% ipython --no-banner

In [1]: import numpy as np

In [2]: np.set_printoptions(precision=1, suppress=True, linewidth=140)

In [3]: A2 = np.array([[0]])

In [4]: C = np.array([[3]])

In [5]: J = np.block([[A2, np.array([[3]])], [np.zeros((1, 1)), C]])

In [6]: J
Out[6]: 
array([[0., 3.],
       [0., 3.]])

In [7]: J @ np.linalg.pinv(J) @ J
Out[7]: 
array([[0., 3.],
       [0., 3.]])

In [8]: np.linalg.lstsq(J[:-1].T, J[-1])[2]
Out[8]: np.int32(1)

In [9]: round(np.linalg.eigvals(J).sum().real, 1)
Out[9]: np.float64(3.0)

In [10]: K = np.load("a.npy")

In [11]: K
Out[11]: 
array([[-1, -3, -6],
       [16, 14, 11],
       [ 5,  3,  0]])

In [12]: # row 1 is much longer than the rest

In [13]: round(float(np.trace(np.linalg.pinv(K) @ K)), 1)
Out[13]: 2.0

In [14]: np.allclose(K[:-1].T @ np.linalg.lstsq(K[:-1].T, K[-1])[0], K[-1])
Out[14]: True

In [15]: np.linalg.lstsq(K[:-1].T, K[-1])[2]
Out[15]: np.int32(2)

In [16]: A2 = np.array([[0, 0], [4, 2], [2, 5]])

In [17]: np.einsum("ij->j", K)
Out[17]: array([20, 14,  5])

In [18]: np.einsum("ij,ij->i", K, K)
Out[18]: array([ 46, 573,  34])

In [19]: np.linalg.matrix_rank(np.vstack([K, A2.T]))
Out[19]: np.int64(3)

In [20]: np.einsum("ik,kj->ji", K, A2)
Out[20]: 
array([[-24,  78,  12],
       [-36,  83,   6]])

In [21]: Uu, sig, VT = np.linalg.svd(K)

In [22]: np.argmax(sig[:-1] / (sig[1:] + 1e-6)) + 1
Out[22]: np.int64(2)

In [23]: sig.round(1) + 0
Out[23]: array([25. ,  5.2,  0. ])

In [24]: A2 = Uu[:, :2] @ np.diag(sig[:2]) @ VT[:2]

In [25]: np.linalg.matrix_rank(A2)
Out[25]: np.int64(2)

In [26]: np.linalg.matrix_rank(K, rtol=0.05)
Out[26]: np.int64(2)

In [27]: round(float(np.linalg.norm(K - A2) / np.linalg.norm(K)), 1)
Out[27]: 0.0

In [28]: round(np.abs(K - A2).max(), 1)
Out[28]: np.float64(0.0)

In [29]: np.round(np.linalg.norm(K - A2, 2), 1), round(sig[2], 1)
Out[29]: (np.float64(0.0), np.float64(0.0))

In [30]: A2 = K / np.linalg.norm(K, axis=1, keepdims=True)

In [31]: G = A2 @ A2.T

In [32]: G[0]
Out[32]: array([ 1. , -0.8, -0.4])

In [33]: (G - 2 * np.eye(3)).round(6).argmax(axis=1)
Out[33]: array([2, 2, 1])

In [34]: (np.abs(G) > 0.9).astype(int)
Out[34]: 
array([[1, 0, 0],
       [0, 1, 0],
       [0, 0, 1]])

In [35]: np.linalg.rank(K)
---------------------------------------------------------------------------
AttributeError                            Traceback (most recent call last)
Cell In[35], line 1
----> 1 np.linalg.rank(K)

AttributeError: module 'numpy.linalg' has no attribute 'rank'

In [36]: np.diff(K, axis=0)
Out[36]: 
array([[ 17,  17,  17],
       [-11, -11, -11]])

In [37]: round(float(np.linalg.norm(K)), 1)
Out[37]: 25.6

In [38]: K.sum(axis=0)
Out[38]: array([20, 14,  5])

In [39]: K[:, 3]
---------------------------------------------------------------------------
IndexError                                Traceback (most recent call last)
Cell In[39], line 1
----> 1 K[:, 3]

IndexError: index 3 is out of bounds for axis 1 with size 3

In [40]: np.zeros(3, 3)
---------------------------------------------------------------------------
TypeError                                 Traceback (most recent call last)
Cell In[40], line 1
----> 1 np.zeros(3, 3)

TypeError: Cannot interpret '3' as a data type

In [41]: np.unravel_index(np.abs(K).argmax(), K.shape)
Out[41]: (np.int64(1), np.int64(0))

In [42]: np.count_nonzero(K)
Out[42]: np.int64(8)

In [43]: K.mean(axis=0)
Out[43]: array([6.7, 4.7, 1.7])

In [44]: mat = np.load("arr.npy")

In [45]: mat
Out[45]: 
array([[ 6, -5, -2],
       [ 3, -5, -4],
       [ 0,  3, -3],
       [ 1,  5, -4],
       [-3, 10, 10]])

In [46]: vec = np.array([-2, 3, 0])

In [47]: y = mat @ vec

In [48]: try:
    ...:     np.linalg.solve(mat, y)
    ...: except np.linalg.LinAlgError as e:
    ...:     print("failed:", e)
    ...: 
failed: Last 2 dimensions of the array must be square

In [49]: np.round(np.linalg.solve(mat.T @ mat, mat.T @ y), 1) + 0
Out[49]: array([-2.,  3.,  0.])

In [50]: rng = np.random.default_rng(1464)

In [51]: y = y + 0.1 * rng.normal(size=5)

In [52]: y
Out[52]: array([-27. , -21. ,   9. ,  13. ,  35.9])

In [53]: b, *_ = np.linalg.lstsq(mat, y)

In [54]: [round(float(np.linalg.norm(np.linalg.solve(mat.T @ mat + lam * np.eye(3), mat.T @ y))), 2) for lam in (0, 1, 10, 100)]
Out[54]: [3.61, 3.57, 3.3, 2.27]

In [55]: np.round(np.linalg.norm(y - mat @ b), 1)
Out[55]: np.float64(0.0)

In [56]: b.round()
Out[56]: array([-2.,  3., -0.])

In [57]: np.round(mat.T @ (y - mat @ b), 1) + 0
Out[57]: array([0., 0., 0.])
